In [1]: import numpy as np

In [2]: np.set_printoptions(precision=2, suppress=True, linewidth=140)

In [3]: feats = np.load("test5.npy")

In [4]: feats
Out[4]: 
array([[ -6, -21,   0, -24,  15, -21,   3, -27, -27,   9],
       [-18, -63,   0, -72,  45, -63,   9, -81, -81,  27],
       [-18, -63,   0, -72,  45, -63,   9, -81, -81,  27],
       [ -6, -21,   0, -24,  15, -21,   3, -27, -27,   9]])

In [5]: # rows 1 and 2 are equal

In [6]: x = np.array([1, 3, 1, 0, 3, 1, 2, 2, 0, 3])

In [7]: a = np.maximum(feats @ x, 0)

In [8]: a
Out[8]: array([0, 0, 0, 0])

In [9]: np.tanh(feats @ x)
Out[9]: array([-1., -1., -1., -1.])

In [10]: arr = np.array([[-1.6, -0.9, 0.1],
    ...:     [0.0, 0.3, -2.8],
    ...:     [0.1, 0.5, -0.3],
    ...:     [-0.1, -0.7, -0.4],
    ...:     [-0.8, 0.8, 0.0],
    ...:     [-1.8, 0.0, 1.3],
    ...:     [-0.9, 1.1, 0.5],
    ...:     [-2.4, -0.6, 1.0],
    ...:     [-1.5, -2.3, -1.9],
    ...:     [-0.4, -0.4, -0.2],
    ...:     [-0.1, 0.7, 0.4],
    ...:     [-0.2, 1.5, -0.8],
    ...:     [-1.0, -0.3, -1.0],
    ...:     [-0.6, -0.1, 1.2],
    ...:     [0.3, 1.0, 0.0],
    ...:     [-0.7, -0.5, -0.5],
    ...:     [-1.2, -1.2, 0.9],
    ...:     [0.2, -1.2, -2.3],
    ...:     [1.1, -3.3, 1.0],
    ...:     [0.1, -0.8, -0.1],
    ...:     [0.2, 0.0, -0.1],
    ...:     [0.6, -0.2, -1.2],
    ...:     [-0.3, 1.6, 1.2],
    ...:     [-0.3, 0.4, -1.7],
    ...:     [0.0, 0.2, 0.0],
    ...:     [1.2, 1.5, 0.8],
    ...:     [1.7, 0.7, -2.3]])

In [11]: arr[5] *= 10

In [12]: arr
Out[12]: 
array([[ -1.6,  -0.9,   0.1],
       [  0. ,   0.3,  -2.8],
       [  0.1,   0.5,  -0.3],
       [ -0.1,  -0.7,  -0.4],
       [ -0.8,   0.8,   0. ],
       [-18. ,   0. ,  13. ],
       [ -0.9,   1.1,   0.5],
       [ -2.4,  -0.6,   1. ],
       [ -1.5,  -2.3,  -1.9],
       [ -0.4,  -0.4,  -0.2],
       [ -0.1,   0.7,   0.4],
       [ -0.2,   1.5,  -0.8],
       [ -1. ,  -0.3,  -1. ],
       [ -0.6,  -0.1,   1.2],
       [  0.3,   1. ,   0. ],
       [ -0.7,  -0.5,  -0.5],
       [ -1.2,  -1.2,   0.9],
       [  0.2,  -1.2,  -2.3],
       [  1.1,  -3.3,   1. ],
       [  0.1,  -0.8,  -0.1],
       [  0.2,   0. ,  -0.1],
       [  0.6,  -0.2,  -1.2],
       [ -0.3,   1.6,   1.2],
       [ -0.3,   0.4,  -1.7],
       [  0. ,   0.2,   0. ],
       [  1.2,   1.5,   0.8],
       [  1.7,   0.7,  -2.3]])

In [13]: hat = arr @ np.linalg.solve(arr.T @ arr, arr.T)

In [14]: np.round(np.linalg.eigvalsh(hat), 2) + 0
Out[14]: array([0., 0., 0., 0., 0., 0., 0., 0., 0., 0., 0., 0., 0., 0., 0., 0., 0., 0., 0., 0., 0., 0., 0., 0., 1., 1., 1.])

In [15]: cen = (arr - arr.mean(axis=0)) / arr.std(axis=0)

In [16]: cen.std(axis=0)
Out[16]: array([1., 1., 1.])

In [17]: np.argwhere(np.abs(cen) > 2)
Out[17]: 
array([[ 5,  0],
       [ 5,  2],
       [ 8,  1],
       [18,  1]])

In [18]: b = np.linalg.lstsq(np.delete(cen, 1, axis=1), cen[:, 1])[0]

In [19]: b
Out[19]: array([0.38, 0.38])

In [20]: W2 = arr[[6, 21]].astype(float)

In [21]: for _ in range(3):
    ...:     labels = np.linalg.norm(arr[:, None] - W2, axis=-1).argmin(axis=1)
    ...:     W2 = np.array([arr[labels == j].mean(axis=0) for j in range(2)])
    ...: 

In [22]: labels
Out[22]: array([1, 1, 1, 1, 1, 0, 1, 0, 1, 1, 1, 1, 1, 1, 1, 1, 1, 1, 1, 1, 1, 1, 1, 1, 1, 1, 1])

In [23]: W2
Out[23]: 
array([[-10.2 ,  -0.3 ,   7.  ],
       [ -0.17,  -0.06,  -0.38]])
